>>> import numpy as np
>>> np.set_printoptions(suppress=True, linewidth=200)
>>> def rd(a):
...     return np.round(a, 3) + 0
... 
>>> M = np.tanh(np.array([[0.6, -0.7],
...     [0.2, 2.5],
...     [0.9, -0.5],
...     [0.2, 3.4],
...     [0.3, -0.3],
...     [1.2, 0.4],
...     [-1.9, 0.9],
...     [-0.1, -0.8],
...     [-0.9, -1.3],
...     [0.0, 0.1],
...     [0.1, 0.6]]) @ np.array([[-0.2, -0.5, -0.8, -1.3, 1.0, 1.1, -0.6, -0.8, -1.4],
...     [0.9, 0.8, 1.7, -1.1, 1.8, 0.7, 0.6, 0.9, 1.8]]))
>>> print(rd(M))
[[-0.635 -0.696 -0.932 -0.01  -0.578  0.168 -0.653 -0.804 -0.97 ]
 [ 0.976  0.956  0.999 -0.995  1.     0.962  0.881  0.97   1.   ]
 [-0.558 -0.691 -0.917 -0.551  0.     0.565 -0.686 -0.824 -0.974]
 [ 0.995  0.989  1.    -0.999  1.     0.989  0.958  0.994  1.   ]
 [-0.319 -0.371 -0.635 -0.06  -0.235  0.119 -0.345 -0.47  -0.744]
 [ 0.119 -0.273 -0.273 -0.964  0.958  0.922 -0.446 -0.537 -0.744]
 [ 0.831  0.932  0.996  0.901 -0.273 -0.898  0.933  0.981  1.   ]
 [-0.604 -0.53  -0.856  0.766 -0.912 -0.585 -0.397 -0.565 -0.862]
 [-0.757 -0.53  -0.903  0.989 -0.997 -0.956 -0.235 -0.422 -0.793]
 [ 0.09   0.08   0.168 -0.11   0.178  0.07   0.06   0.09   0.178]
 [ 0.478  0.405  0.735 -0.658  0.827  0.485  0.291  0.43   0.735]]
>>> def softmax(z):
...     e = np.exp(z - z.max(axis=-1, keepdims=True))
...     return e / e.sum(axis=-1, keepdims=True)
... 
>>> print(rd(softmax(10 * M[4])))
[0.01  0.006 0.    0.135 0.023 0.814 0.008 0.002 0.   ]
>>> print(rd(softmax(M).sum(axis=1)))
[1. 1. 1. 1. 1. 1. 1. 1. 1. 1. 1.]
>>> scores = M @ M.T / np.sqrt(9)
>>> print(softmax(scores).round(6).argmax(axis=1))
[0 3 2 3 0 5 6 8 8 3 3]
>>> print(np.count_nonzero(M))
98
>>> print(M.shape)
(11, 9)
>>> print(np.linalg.matrix_rank(M))
9
>>> print(rd(M.sum(axis=1)))
[-5.11   6.749 -4.636  6.926 -3.06  -1.238  5.402 -4.546 -4.605  0.804  3.729]
>>> print(rd(np.abs(M).max()))
1.0
>>> print(rd(M.mean(axis=0)))
[ 0.056  0.025 -0.056 -0.154  0.088  0.167  0.033 -0.014 -0.107]
>>> O, r_ = np.linalg.qr(M)
>>> print(O.shape, r_.shape)
(11, 9) (9, 9)
>>> print(rd(O @ r_))
[[-0.635 -0.696 -0.932 -0.01  -0.578  0.168 -0.653 -0.804 -0.97 ]
 [ 0.976  0.956  0.999 -0.995  1.     0.962  0.881  0.97   1.   ]
 [-0.558 -0.691 -0.917 -0.551  0.     0.565 -0.686 -0.824 -0.974]
 [ 0.995  0.989  1.    -0.999  1.     0.989  0.958  0.994  1.   ]
 [-0.319 -0.371 -0.635 -0.06  -0.235  0.119 -0.345 -0.47  -0.744]
 [ 0.119 -0.273 -0.273 -0.964  0.958  0.922 -0.446 -0.537 -0.744]
 [ 0.831  0.932  0.996  0.901 -0.273 -0.898  0.933  0.981  1.   ]
 [-0.604 -0.53  -0.856  0.766 -0.912 -0.585 -0.397 -0.565 -0.862]
 [-0.757 -0.53  -0.903  0.989 -0.997 -0.956 -0.235 -0.422 -0.793]
 [ 0.09   0.08   0.168 -0.11   0.178  0.07   0.06   0.09   0.178]
 [ 0.478  0.405  0.735 -0.658  0.827  0.485  0.291  0.43   0.735]]
>>> print(rd(np.abs(np.diag(r_))))
[2.154 0.499 0.521 1.342 0.354 0.108 0.051 0.018 0.054]
>>> x0 = np.array([-4, 4, 1, -5, 4, 2, -5, -2, 1])
>>> target = M @ x0
>>> print(rd(np.linalg.solve(M.T @ M, M.T @ target)))
[-4.  4.  1. -5.  4.  2. -5. -2.  1.]
>>> print(rd(target))
[  0.799   6.473   6.54    6.174   0.672  11.214 -11.622  -6.953  -9.611   1.227   6.437]
>>> rng = np.random.default_rng(621)
>>> target = target + 0.02 * rng.normal(size=11)
>>> print(rd(target))
[  0.805   6.474   6.564   6.183   0.672  11.183 -11.643  -6.955  -9.614   1.243   6.46 ]
>>> beta, *_ = np.linalg.lstsq(M, target)
>>> print([round(float(np.linalg.norm(np.linalg.solve(M.T @ M + lam * np.eye(9), M.T @ target))), 2) for lam in (0, 1, 10, 100)])
[11.73, 6.08, 3.65, 0.79]
>>> J = np.load("mat.npy")
>>> print(rd(J))
[[0.005 0.027 0.005 0.027 0.005 0.027 0.027 0.027 0.016 0.038]
 [0.027 0.134 0.027 0.134 0.027 0.134 0.134 0.134 0.081 0.188]
 [0.005 0.027 0.005 0.027 0.005 0.027 0.027 0.027 0.016 0.038]
 [0.027 0.134 0.027 0.134 0.027 0.134 0.134 0.134 0.081 0.188]
 [0.005 0.027 0.005 0.027 0.005 0.027 0.027 0.027 0.016 0.038]
 [0.027 0.134 0.027 0.134 0.027 0.134 0.134 0.134 0.081 0.188]
 [0.027 0.134 0.027 0.134 0.027 0.134 0.134 0.134 0.081 0.188]
 [0.027 0.134 0.027 0.134 0.027 0.134 0.134 0.134 0.081 0.188]
 [0.016 0.081 0.016 0.081 0.016 0.081 0.081 0.081 0.048 0.113]
 [0.038 0.188 0.038 0.188 0.038 0.188 0.188 0.188 0.113 0.263]]
>>> ev, vecs = np.linalg.eigh(J)
>>> print(rd(np.abs(vecs[:, -1])))
[0.073 0.367 0.073 0.367 0.073 0.367 0.367 0.367 0.22  0.513]
>>> print(rd(np.linalg.eigvalsh(J + 2 * np.eye(10))))
[2. 2. 2. 2. 2. 2. 2. 2. 2. 3.]
>>> print(np.abs(vecs[:, -1]).round(6).argmax())
9
>>> print(rd(ev))
[0. 0. 0. 0. 0. 0. 0. 0. 0. 1.]
>>> print(rd(vecs.T @ J @ vecs))
[[0. 0. 0. 0. 0. 0. 0. 0. 0. 0.]
 [0. 0. 0. 0. 0. 0. 0. 0. 0. 0.]
 [0. 0. 0. 0. 0. 0. 0. 0. 0. 0.]
 [0. 0. 0. 0. 0. 0. 0. 0. 0. 0.]
 [0. 0. 0. 0. 0. 0. 0. 0. 0. 0.]
 [0. 0. 0. 0. 0. 0. 0. 0. 0. 0.]
 [0. 0. 0. 0. 0. 0. 0. 0. 0. 0.]
 [0. 0. 0. 0. 0. 0. 0. 0. 0. 0.]
 [0. 0. 0. 0. 0. 0. 0. 0. 0. 0.]
 [0. 0. 0. 0. 0. 0. 0. 0. 0. 1.]]
>>> print(rd(vecs.T @ vecs))
[[1. 0. 0. 0. 0. 0. 0. 0. 0. 0.]
 [0. 1. 0. 0. 0. 0. 0. 0. 0. 0.]
 [0. 0. 1. 0. 0. 0. 0. 0. 0. 0.]
 [0. 0. 0. 1. 0. 0. 0. 0. 0. 0.]
 [0. 0. 0. 0. 1. 0. 0. 0. 0. 0.]
 [0. 0. 0. 0. 0. 1. 0. 0. 0. 0.]
 [0. 0. 0. 0. 0. 0. 1. 0. 0. 0.]
 [0. 0. 0. 0. 0. 0. 0. 1. 0. 0.]
 [0. 0. 0. 0. 0. 0. 0. 0. 1. 0.]
 [0. 0. 0. 0. 0. 0. 0. 0. 0. 1.]]
>>> left, sv, VT = np.linalg.svd(J)
>>> print(np.argmax(sv[:-1] / (sv[1:] + 1e-6)) + 1)
1
>>> Y = left[:, :1] @ np.diag(sv[:1]) @ VT[:1]
>>> print(np.linalg.matrix_rank(Y))
1
>>> print(rd(np.linalg.norm(J - Y) / np.linalg.norm(J)))
0.0
>>> print(rd(Y))
[[0.005 0.027 0.005 0.027 0.005 0.027 0.027 0.027 0.016 0.038]
 [0.027 0.134 0.027 0.134 0.027 0.134 0.134 0.134 0.081 0.188]
 [0.005 0.027 0.005 0.027 0.005 0.027 0.027 0.027 0.016 0.038]
 [0.027 0.134 0.027 0.134 0.027 0.134 0.134 0.134 0.081 0.188]
 [0.005 0.027 0.005 0.027 0.005 0.027 0.027 0.027 0.016 0.038]
 [0.027 0.134 0.027 0.134 0.027 0.134 0.134 0.134 0.081 0.188]
 [0.027 0.134 0.027 0.134 0.027 0.134 0.134 0.134 0.081 0.188]
 [0.027 0.134 0.027 0.134 0.027 0.134 0.134 0.134 0.081 0.188]
 [0.016 0.081 0.016 0.081 0.016 0.081 0.081 0.081 0.048 0.113]
 [0.038 0.188 0.038 0.188 0.038 0.188 0.188 0.188 0.113 0.263]]
>>> G = J.T @ J
>>> print(rd(np.diag(G)))
[0.005 0.134 0.005 0.134 0.005 0.134 0.134 0.134 0.048 0.263]
>>> print(rd(G))
[[0.005 0.027 0.005 0.027 0.005 0.027 0.027 0.027 0.016 0.038]
 [0.027 0.134 0.027 0.134 0.027 0.134 0.134 0.134 0.081 0.188]
 [0.005 0.027 0.005 0.027 0.005 0.027 0.027 0.027 0.016 0.038]
 [0.027 0.134 0.027 0.134 0.027 0.134 0.134 0.134 0.081 0.188]
 [0.005 0.027 0.005 0.027 0.005 0.027 0.027 0.027 0.016 0.038]
 [0.027 0.134 0.027 0.134 0.027 0.134 0.134 0.134 0.081 0.188]
 [0.027 0.134 0.027 0.134 0.027 0.134 0.134 0.134 0.081 0.188]
 [0.027 0.134 0.027 0.134 0.027 0.134 0.134 0.134 0.081 0.188]
 [0.016 0.081 0.016 0.081 0.016 0.081 0.081 0.081 0.048 0.113]
 [0.038 0.188 0.038 0.188 0.038 0.188 0.188 0.188 0.113 0.263]]
>>> print(rd(np.trace(G)), rd((J ** 2).sum()))
1.0 1.0
>>> print(rd(np.linalg.eigvalsh(G)[::-1]))
[1. 0. 0. 0. 0. 0. 0. 0. 0. 0.]
>>> feats = np.loadtxt("run18.csv", delimiter=",")
>>> print(feats)
[[-1. -1.  2.  0.  1. -2. -2.]
 [ 0. -2.  1. -2.  1. -2. -1.]
 [ 0.  0. -2.  2. -1. -1. -1.]
 [ 0.  0.  0. -2.  1.  2.  2.]
 [ 0.  0.  0.  0.  0. -1.  2.]
 [ 0.  0.  0.  0.  0. -1. -1.]
 [ 0.  0.  0.  0.  0.  0.  0.]]
>>> left, sv, VT = np.linalg.svd(feats)
>>> vecs = VT[:(sv > 1e-8).sum()]
>>> x0 = feats[0] + 4 * feats[6] + rng.integers(2) * np.eye(7)[5]
>>> print(x0)
[-1. -1.  2.  0.  1. -2. -2.]
>>> print(rd(vecs.T @ vecs))
[[ 0.556  0.     0.    -0.222 -0.444  0.     0.   ]
 [ 0.     1.     0.     0.     0.     0.     0.   ]
 [ 0.     0.     1.     0.     0.     0.     0.   ]
 [-0.222  0.     0.     0.889 -0.222  0.     0.   ]
 [-0.444  0.     0.    -0.222  0.556  0.     0.   ]
 [ 0.     0.     0.     0.     0.     1.     0.   ]
 [ 0.     0.     0.     0.     0.     0.     1.   ]]
>>> print(rd(np.diag(vecs.T @ vecs)))
[0.556 1.    1.    0.889 0.556 1.    1.   ]
>>> print(np.allclose(vecs.T @ vecs @ x0, x0))
True
>>> print(np.linalg.matrix_rank(np.vstack([feats, x0])))
6
>>> print(rd(np.linalg.norm(x0 - vecs.T @ vecs @ x0)))
0.0
>>> print(np.linalg.lstsq(feats[:-1].T, feats[-1])[2])
6
>>> print(feats - feats[0])
[[ 0.  0.  0.  0.  0.  0.  0.]
 [ 1. -1. -1. -2.  0.  0.  1.]
 [ 1.  1. -4.  2. -2.  1.  1.]
 [ 1.  1. -2. -2.  0.  4.  4.]
 [ 1.  1. -2.  0. -1.  1.  4.]
 [ 1.  1. -2.  0. -1.  1.  1.]
 [ 1.  1. -2.  0. -1.  2.  2.]]
>>> print(feats.sum(axis=0))
[-1. -3.  1. -2.  2. -5. -1.]
>>> print(rd(np.linalg.svd(feats, compute_uv=False)))
[5.465 4.702 2.254 1.773 0.768 0.456 0.   ]
>>> print(np.count_nonzero(feats))
25
>>> print(np.diff(feats, axis=0))
[[ 1. -1. -1. -2.  0.  0.  1.]
 [ 0.  2. -3.  4. -2.  1.  0.]
 [ 0.  0.  2. -4.  2.  3.  3.]
 [ 0.  0.  0.  2. -1. -3.  0.]
 [ 0.  0.  0.  0.  0.  0. -3.]
 [ 0.  0.  0.  0.  0.  1.  1.]]
>>> m1 = np.loadtxt("data.csv", delimiter=",")
>>> print(m1)
[[ 1. -1. -1.  1. -1. -1.]
 [ 0.  0.  0.  0.  0.  0.]
 [-1. -1.  0. -1. -1.  0.]
 [ 2. -2. -2.  1. -1. -1.]
 [ 0.  0.  0.  0.  0.  0.]
 [-2. -2.  0. -1. -1.  0.]]
>>> r = np.linalg.matrix_rank(m1)
>>> print(r)
4
>>> ns = np.linalg.svd(m1)[2][r:].T
>>> print(np.linalg.matrix_rank(m1.T @ m1), np.linalg.matrix_rank(m1 @ m1.T))
4 4
>>> print(rd(ns @ ns.T))
[[ 0.167 -0.167  0.333  0.     0.     0.   ]
 [-0.167  0.167 -0.333  0.     0.     0.   ]
 [ 0.333 -0.333  0.667  0.     0.     0.   ]
 [ 0.     0.     0.     0.167 -0.167  0.333]
 [ 0.     0.     0.    -0.167  0.167 -0.333]
 [ 0.     0.     0.     0.333 -0.333  0.667]]
>>> print([int(np.linalg.matrix_rank(m1[:, :j + 1])) for j in range(6)])
[1, 2, 2, 3, 4, 4]
>>> print([int(np.linalg.matrix_rank(m1[:i])) for i in range(1, len(m1) + 1)])
[1, 1, 2, 3, 3, 4]
>>> print(ns.shape)
(6, 2)
